>>> import numpy as np
>>> np.set_printoptions(precision=2, suppress=True, linewidth=100, legacy="1.25")
>>> tidy = lambda a: np.round(a, 2) + 0
>>> F = np.array([[-5.0, -5.0, -3.0, 2.0, 4.0],
...     [-4.0, -2.0, -5.0, 9.0, -4.0],
...     [-5.0, -3.0, -3.0, 3.0, -5.0],
...     [0.0, 0.0, 0.0, 2.0, 8.0],
...     [0.0, 0.0, 0.0, 3.0, -2.0]])
>>> W1 = np.array([[1, -2], [1, 2], [1, -2], [-1, -1], [0, 1]])
>>> c = np.array([1, -3])
>>> act = np.maximum(F @ W1 + c, 0)
>>> (act > 0).mean(axis=0)
array([0. , 0.4])
>>> Z = np.array([[1, 1, -2], [-3, 2, -2]])
>>> W1 @ Z
array([[ 7, -3,  2],
       [-5,  5, -6],
       [ 7, -3,  2],
       [ 2, -3,  4],
       [-3,  2, -2]])
>>> act @ Z
array([[-15.,  10., -10.],
       [  0.,   0.,   0.],
       [  0.,   0.,   0.],
       [ -9.,   6.,  -6.],
       [  0.,   0.,   0.]])
>>> arr = np.loadtxt("block17.csv", delimiter=",")
>>> tidy(arr)
array([[-1.09,  1.59, -0.53],
       [-1.09, -0.19,  1.67],
       [ 1.28,  1.19,  0.97]])
>>> f = np.array([1, -2, -4])
>>> B = arr + np.outer(f, np.eye(3)[1])
>>> tidy(np.linalg.det(B) / np.linalg.det(arr)), tidy(1 + np.linalg.solve(arr, f)[1])
(0.3, 0.3)
>>> np.linalg.matrix_rank(B - arr)
1
>>> tidy(np.poly(arr))
array([ 1.  ,  0.31, -0.62, -8.  ])
>>> tidy(np.einsum("ij,ji->", arr, arr))
1.33
>>> tidy(np.linalg.det(arr[::-1]))
-8.0
>>> tidy(np.linalg.eigvals(arr))
array([-1.15+1.63j, -1.15-1.63j,  2.  +0.j  ])
>>> tidy(np.linalg.det(2 * arr)), tidy(np.linalg.det(arr))
(64.0, 8.0)
>>> O, evecs = np.linalg.qr(arr[:, :1])[0], np.linalg.qr(arr[:, 1:])[0]
>>> sv = np.linalg.svd(O.T @ evecs, compute_uv=False)
>>> tidy(np.linalg.norm(O @ O.T - evecs @ evecs.T, 2))
1.0
>>> np.degrees(np.arccos(sv.clip(0, 1)))
array([90.])
>>> rng = np.random.default_rng(56)
>>> B = arr + rng.integers(-2, 3, (3, 1)) @ rng.integers(-2, 3, (1, 3))
>>> tidy(B)
array([[ 0.91, -0.41, -2.53],
       [-3.09,  1.81,  3.67],
       [ 3.28, -0.81, -1.03]])
>>> tidy(B - arr)
array([[ 2., -2., -2.],
       [-2.,  2.,  2.],
       [ 2., -2., -2.]])
